$ python3 -q
>>> import numpy as np
>>> np.set_printoptions(precision=3, suppress=True, linewidth=120, sign=" ")
>>> rd = lambda a: np.round(a, 3) + 0
>>> mat = np.load("layer9.npy")
>>> mat
array([[-3,  0,  0,  0,  0],
       [ 0,  9,  0,  0,  0],
       [ 0,  0,  8,  0,  0],
       [ 0,  0,  0,  2,  0],
       [ 0,  0,  0,  0,  2]])
>>> w, vecs = np.linalg.eigh(mat)
>>> x = np.array([8, 9, 0, 1, 7])
>>> np.abs(mat).sum(axis=1).max(), np.abs(w).max()
(np.int64(9), np.float64(9.0))
>>> x = np.array([1, 1, 3, 0, 3])
>>> rhs = mat @ x
>>> beta, lr = np.zeros(5), 1 / np.linalg.norm(mat, 2) ** 2
>>> for i in range(30):
...     beta -= lr * mat.T @ (mat @ beta - rhs)
...     if i % 10 == 0: print(i, round(np.linalg.norm(mat @ beta - rhs), 3))
... 
0 8.063
10 3.534
20 2.087
>>> rd(beta)
array([ 0.971,  1.   ,  3.   ,  0.   ,  2.343])
>>> T = np.stack([mat, 4 * mat, mat[::-1]])
>>> print(T.shape)
(3, 5, 5)
>>> np.linalg.matrix_rank(T.reshape(3, -1))
np.int64(2)
>>> np.einsum("bij,cij->bc", T, T)
array([[  162,   648,    64],
       [  648,  2592,   256],
       [   64,   256,   162]])
>>> np.linalg.matrix_rank(T)
array([ 5,  5,  5])
>>> rd(np.linalg.det(T))
array([   -864., -884736.,    -864.])
>>> print((T @ mat.T).shape)
(3, 5, 5)
>>> print(rd(np.linalg.norm(T, axis=(1, 2))))
[ 12.728  50.912  12.728]
>>> print(T.sum(axis=0))
[[-15   0   0   0   2]
 [  0  45   0   2   0]
 [  0   0  48   0   0]
 [  0   9   0  10   0]
 [ -3   0   0   0  10]]
>>> Q, _ = np.linalg.qr(np.array([[-1.2, 1.1, 0.4, -0.4, 1.0, 1.7],
...     [0.2, 0.7, -0.3, -0.1, -0.2, 0.9],
...     [-0.5, -0.4, -1.2, -0.3, -2.9, 0.3],
...     [0.8, -2.4, -0.1, -0.2, 0.6, -0.3],
...     [0.2, -0.7, 0.6, 0.5, -2.8, -0.4],
...     [-1.1, -1.4, 0.7, 0.5, -0.2, -1.0]]))
>>> vecs, _ = np.linalg.qr(np.array([[0.1, -0.5, -0.4, -0.4, -0.1],
...     [1.1, -1.1, -0.1, 0.8, 1.4],
...     [-0.5, 0.4, 0.6, 0.4, 0.0],
...     [-1.4, 2.2, 0.4, -0.1, 1.0],
...     [0.3, -0.2, 0.8, 1.1, -0.7]]))
>>> sv = 3 * 0.2 ** np.arange(5)
>>> E = Q[:, :5] * sv @ vecs[:5]
>>> print(rd(E))
[[ 0.163 -0.928 -0.351  1.088 -1.184]
 [ 0.07   0.234  0.06  -0.068  0.235]
 [-0.052 -0.513 -0.068  0.393 -0.47 ]
 [-0.317  0.476  0.244 -0.921  0.722]
 [-0.068  0.122  0.036 -0.268  0.154]
 [-0.108 -1.085 -0.31   0.693 -1.172]]
>>> M2 = np.c_[E[:, :4] @ np.array([[-5, -5, -1, -3], [-4, -4, 0, 0], [-3, 5, -1, -3], [-1, -3, 1, 2]]), np.array([0, 3, 2, 0, 2, 1])]
>>> rd(M2)
array([[ 2.862, -2.123,  1.276,  2.739,  0.   ],
       [-1.396, -0.782, -0.198, -0.526,  3.   ],
       [ 2.125,  0.792,  0.514,  1.148,  2.   ],
       [-0.132,  3.662, -0.848, -1.624,  0.   ],
       [ 0.014,  0.838, -0.236, -0.44 ,  2.   ],
       [ 5.116,  1.252,  1.11 ,  2.638,  1.   ]])
>>> np.linalg.matrix_rank(M2)
np.int64(5)
>>> rd(np.linalg.lstsq(E, M2[:, 0])[0])
array([-5., -4., -3., -1.,  0.])
>>> rd(np.linalg.norm(M2 - E @ np.linalg.lstsq(E, M2)[0], axis=0))
array([ 0.   ,  0.   ,  0.   ,  0.   ,  3.054])
>>> M2 = np.array([[3, -1], [2, 4], [3, -3], [-4, 4], [-5, 3]])
>>> np.linalg.matrix_rank(E @ M2)
np.int64(2)
>>> rd(np.einsum("ik,kj->ij", E, M2))
array([[-0.852, -2.022],
       [-0.046,  1.118],
       [-0.612, -1.632],
       [ 0.808, -0.03 ],
       [ 0.448, -0.163],
       [-0.332, -4.051]])
>>> M2 = E / np.sqrt((E ** 2).mean(axis=1, keepdims=True))
>>> np.linalg.matrix_rank(M2) == np.linalg.matrix_rank(E)
np.True_
>>> rng = np.random.default_rng(91)
>>> M2 = E + rng.integers(-2, 3, (6, 1)) @ rng.integers(-2, 3, (1, 5))
>>> rd(M2)
array([[ 2.163, -1.928, -0.351,  3.088, -3.184],
       [-1.93 ,  1.234,  0.06 , -2.068,  2.235],
       [-2.052,  0.487, -0.068, -1.607,  1.53 ],
       [ 3.683, -1.524,  0.244,  3.079, -3.278],
       [-4.068,  2.122,  0.036, -4.268,  4.154],
       [ 3.892, -3.085, -0.31 ,  4.693, -5.172]])
>>> np.linalg.matrix_rank(M2 - E, tol=1e-8)
np.int64(1)
>>> rd(np.linalg.svd(M2 - E, compute_uv=False))
array([ 13.964,   0.   ,   0.   ,   0.   ,   0.   ])
>>> print(np.abs(M2 - E).sum(axis=1))
[  7.   7.   7.  14.  14.  14.]
>>> rd(M2 - E)
array([[ 2., -1.,  0.,  2., -2.],
       [-2.,  1.,  0., -2.,  2.],
       [-2.,  1.,  0., -2.,  2.],
       [ 4., -2.,  0.,  4., -4.],
       [-4.,  2.,  0., -4.,  4.],
       [ 4., -2.,  0.,  4., -4.]])
>>> Q, _ = np.linalg.qr(np.array([[1.1], [0.1], [1.5]]))
>>> arr = Q @ Q.T
>>> rd(arr)
array([[ 0.349,  0.032,  0.476],
       [ 0.032,  0.003,  0.043],
       [ 0.476,  0.043,  0.648]])
>>> Uu, sv = np.linalg.svd(arr)
Traceback (most recent call last):
  File "<python-input-47>", line 1, in <module>
    Uu, sv = np.linalg.svd(arr)
    ^^^^^^
ValueError: too many values to unpack (expected 2)
>>> Uu, sv, VT = np.linalg.svd(arr, full_matrices=False)
>>> np.abs(Uu[:, 0]).round(6).argmax()
np.int64(2)
>>> print(np.cumsum(sv ** 2) / np.sum(sv ** 2))
[ 1.  1.  1.]
>>> (sv > 1e-8).sum()
np.int64(1)
>>> rd(np.abs(VT[0]))
array([ 0.591,  0.054,  0.805])
>>> rd(sv / sv[0])
array([ 1.,  0.,  0.])
>>> Uu.shape, sv.shape, VT.shape
((3, 3), (3,), (3, 3))
>>> w, vecs = np.linalg.eigh(arr)
>>> w.sum(), rd(np.trace(arr))
(np.float64(1.0), np.float64(1.0))
>>> rd(np.linalg.eigvalsh(arr @ arr))
array([ 0.,  0.,  1.])
>>> rd(np.abs(vecs[:, -1]))
array([ 0.591,  0.054,  0.805])
>>> rd(np.linalg.eigvalsh(arr + -3 * np.eye(3)))
array([-3., -3., -2.])
>>> print((w > 1e-8).sum(), (w < -1e-8).sum())
1 0
>>> A = np.load("arr.npy")
>>> A
array([[ 0,  0,  1,  1,  0,  1],
       [ 0,  0,  0,  0,  1,  0],
       [ 1,  0,  0,  1,  0,  0],
       [ 1,  0,  1,  0,  0,  1],
       [ 0,  1,  0,  0,  0,  0],
       [ 1,  0,  0,  1,  0,  0]])
>>> np.linalg.lstsq(A[:-1].T, A[-1])[2]
np.int32(5)
>>> rd(A @ np.linalg.pinv(A) @ A)
array([[ 0.,  0.,  1.,  1.,  0.,  1.],
       [ 0.,  0.,  0.,  0.,  1.,  0.],
       [ 1.,  0.,  0.,  1.,  0.,  0.],
       [ 1.,  0.,  1.,  0.,  0.,  1.],
       [ 0.,  1.,  0.,  0.,  0.,  0.],
       [ 1.,  0.,  0.,  1.,  0.,  0.]])
>>> mat.T @ mat
array([[  9,   0,   0,   0,   0],
       [  0,  81,   0,   0,   0],
       [  0,   0,  64,   0,   0],
       [  0,   0,   0,   4,   0],
       [  0,   0,   0,   0,   4]])
>>> rd(np.linalg.pinv(mat))
array([[-0.333,  0.   ,  0.   ,  0.   ,  0.   ],
       [ 0.   ,  0.111,  0.   ,  0.   ,  0.   ],
       [ 0.   ,  0.   ,  0.125,  0.   ,  0.   ],
       [ 0.   ,  0.   ,  0.   ,  0.5  ,  0.   ],
       [ 0.   ,  0.   ,  0.   ,  0.   ,  0.5  ]])
>>> T = np.stack([A, 3 * A, A[::-1]])
>>> np.linalg.matrix_rank(T)
array([ 5,  5,  5])
>>> print(np.linalg.matrix_rank(T.reshape(3, -1)))
2
>>> T.sum(axis=0)
array([[ 1,  0,  4,  5,  0,  4],
       [ 0,  1,  0,  0,  4,  0],
       [ 5,  0,  1,  4,  0,  1],
       [ 5,  0,  4,  1,  0,  4],
       [ 0,  4,  0,  0,  1,  0],
       [ 4,  0,  1,  5,  0,  1]])
>>> rd(np.linalg.norm(T, axis=(1, 2)))
array([  3.464,  10.392,   3.464])
>>> np.einsum("bij,cij->bc", T, T)
array([[  12,   36,    4],
       [  36,  108,   12],
       [   4,   12,   12]])
>>> r = np.linalg.matrix_rank(A)
>>> r
np.int64(5)
>>> ns = np.linalg.svd(A)[2][r:].T
>>> [int(np.linalg.matrix_rank(A[:i])) for i in range(1, len(A) + 1)]
[1, 2, 3, 4, 5, 5]
>>> print(rd(ns[:, 0] / ns[np.abs(ns[:, 0]).round(6).argmax(), 0]))
[ 0.  0.  1.  0.  0. -1.]
>>> print([int(np.linalg.matrix_rank(A[:, :j + 1])) for j in range(6)])
[1, 2, 3, 4, 5, 5]
>>> [int(np.linalg.matrix_rank(np.delete(A, i, axis=0))) for i in range(6)]
[4, 4, 5, 4, 4, 5]
>>> rd(ns @ ns.T)
array([[ 0. ,  0. ,  0. ,  0. ,  0. ,  0. ],
       [ 0. ,  0. ,  0. ,  0. ,  0. ,  0. ],
       [ 0. ,  0. ,  0.5,  0. ,  0. , -0.5],
       [ 0. ,  0. ,  0. ,  0. ,  0. ,  0. ],
       [ 0. ,  0. ,  0. ,  0. ,  0. ,  0. ],
       [ 0. ,  0. , -0.5,  0. ,  0. ,  0.5]])
>>> Uu, sv, VT = np.linalg.svd(A)
>>> rd(sv)
array([ 2.562,  1.562,  1.   ,  1.   ,  1.   ,  0.   ])
>>> M2 = Uu[:, :5] @ np.diag(sv[:5]) @ VT[:5]
>>> print(rd(np.linalg.norm(A - M2, 2)), rd(sv[5]))
0.0 0.0
>>> np.linalg.matrix_rank(A, rtol=0.05)
np.int64(5)
>>> feats = np.load("case15.npy")
>>> feats
array([[ 2,  0,  1, -3, -2,  0],
       [ 0,  6,  4,  0,  0,  2],
       [ 1,  4, -4,  1,  4,  3],
       [-3,  0,  1, -4, -6, -5],
       [-2,  0,  4, -6,  4,  3],
       [ 0,  2,  3, -5,  3,  2]])
>>> w, vecs = np.linalg.eigh(feats)
>>> rd(np.linalg.eigvalsh(feats @ feats))
array([   0.64 ,   11.837,   19.331,   44.956,  125.3  ,  149.935])
>>> rd(vecs.T @ vecs)
array([[ 1.,  0.,  0.,  0.,  0.,  0.],
       [ 0.,  1.,  0.,  0.,  0.,  0.],
       [ 0.,  0.,  1.,  0.,  0.,  0.],
       [ 0.,  0.,  0.,  1.,  0.,  0.],
       [ 0.,  0.,  0.,  0.,  1.,  0.],
       [ 0.,  0.,  0.,  0.,  0.,  1.]])
>>> rd(vecs.T @ feats @ vecs)
array([[-11.194,   0.   ,   0.   ,   0.   ,   0.   ,   0.   ],
       [  0.   ,  -4.397,   0.   ,   0.   ,   0.   ,   0.   ],
       [  0.   ,   0.   ,  -0.8  ,   0.   ,   0.   ,   0.   ],
       [  0.   ,   0.   ,   0.   ,   3.441,   0.   ,   0.   ],
       [  0.   ,   0.   ,   0.   ,   0.   ,   6.705,   0.   ],
       [  0.   ,   0.   ,   0.   ,   0.   ,   0.   ,  12.245]])
>>> rd(vecs @ np.diag(w) @ vecs.T)
array([[ 2.,  0.,  1., -3., -2.,  0.],
       [ 0.,  6.,  4.,  0.,  0.,  2.],
       [ 1.,  4., -4.,  1.,  4.,  3.],
       [-3.,  0.,  1., -4., -6., -5.],
       [-2.,  0.,  4., -6.,  4.,  3.],
       [ 0.,  2.,  3., -5.,  3.,  2.]])
>>> rd(np.linalg.eigvalsh(feats).min())
np.float64(-11.194)
>>> rd(np.linalg.norm(feats))
np.float64(18.762)
>>> feats.sum(axis=0)
array([ -2,  12,   9, -17,   3,   5])
>>> print(np.count_nonzero(feats))
28
>>> feats.shape
(6, 6)
>>> rd(feats.mean(axis=0))
array([-0.333,  2.   ,  1.5  , -2.833,  0.5  ,  0.833])
>>> np.diff(feats, axis=0)
array([[ -2,   6,   3,   3,   2,   2],
       [  1,  -2,  -8,   1,   4,   1],
       [ -4,  -4,   5,  -5, -10,  -8],
       [  1,   0,   3,  -2,  10,   8],
       [  2,   2,  -1,   1,  -1,  -1]])
>>> feats.sum(axis=1)
array([ -2,  12,   9, -17,   3,   5])
>>> np.linalg.matrix_rank(feats)
np.int64(6)
>>> np.abs(feats).max()
np.int64(6)
>>> T = np.stack([feats, -2 * feats, feats[::-1]])
>>> T.sum(axis=0)
array([[ -2,   2,   2,  -2,   5,   2],
       [ -2,  -6,   0,  -6,   4,   1],
       [ -4,  -4,   5,  -5, -10,  -8],
       [  4,   4,  -5,   5,  10,   8],
       [  2,   6,   0,   6,  -4,  -1],
       [  2,  -2,  -2,   2,  -5,  -2]])
>>> rd(np.linalg.det(T))
array([ -11120., -711680.,   11120.])
>>> np.linalg.matrix_rank(T.reshape(3, -1))
np.int64(2)
>>> print(np.linalg.matrix_rank(T))
[ 6  6  6]
>>> (T @ feats.T).shape
(3, 6, 6)
>>> T.shape
(3, 6, 6)
